$ ipython --no-banner

In [1]: import numpy as np

In [2]: np.set_printoptions(precision=3, suppress=True, linewidth=140, legacy="1.25")

In [3]: rd = lambda a: np.round(a, 3) + 0

In [4]: A = np.loadtxt("m.csv", delimiter=",")

In [5]: rd(A)
Out[5]: 
array([[-0.425, -0.164,  0.631,  0.132,  0.515,  0.004, -0.088, -0.24 , -0.215],
       [ 0.196, -0.032,  0.337,  0.586, -0.236, -0.168,  0.058, -0.2  ,  0.614],
       [-0.098, -0.301, -0.105, -0.32 , -0.053, -0.101,  0.698, -0.527,  0.092],
       [ 0.457, -0.297,  0.289, -0.426,  0.251,  0.462, -0.058,  0.158,  0.366],
       [-0.392,  0.313,  0.28 , -0.086, -0.519,  0.613,  0.128, -0.002,  0.026],
       [-0.588, -0.151, -0.113, -0.327, -0.026, -0.28 , -0.278,  0.204,  0.56 ],
       [ 0.098, -0.389, -0.011, -0.121, -0.418,  0.026, -0.596, -0.507, -0.193],
       [ 0.033,  0.588, -0.247, -0.096,  0.362,  0.159, -0.223, -0.549,  0.273],
       [-0.229, -0.418, -0.491,  0.467,  0.195,  0.518,  0.006,  0.   ,  0.091]])

In [6]: x0 = np.array([4, 2, 0, 4, 2, 5, 4, 1, 5])

In [7]: rd(np.linalg.det(A))
Out[7]: 1.0

In [8]: A.inv()
---------------------------------------------------------------------------
AttributeError                            Traceback (most recent call last)
Cell In[8], line 1
----> 1 A.inv()

AttributeError: 'numpy.ndarray' object has no attribute 'inv'

In [9]: np.allclose(A @ A.T, A.T @ A)
Out[9]: True

In [10]: rd(np.abs(np.linalg.eigvals(A)).max())
Out[10]: 1.0

In [11]: assert A == A.T
---------------------------------------------------------------------------
ValueError                                Traceback (most recent call last)
Cell In[11], line 1
----> 1 assert A == A.T

ValueError: The truth value of an array with more than one element is ambiguous. Use a.any() or a.all()

In [12]: rd(np.linalg.det(A))
Out[12]: 1.0

In [13]: np.linalg.determinant(A)
---------------------------------------------------------------------------
AttributeError                            Traceback (most recent call last)
Cell In[13], line 1
----> 1 np.linalg.determinant(A)

AttributeError: module 'numpy.linalg' has no attribute 'determinant'

In [14]: np.allclose(A, A.T)
Out[14]: False

In [15]: rd(np.sort(np.abs(np.linalg.eigvals(A))))
Out[15]: array([1., 1., 1., 1., 1., 1., 1., 1., 1.])
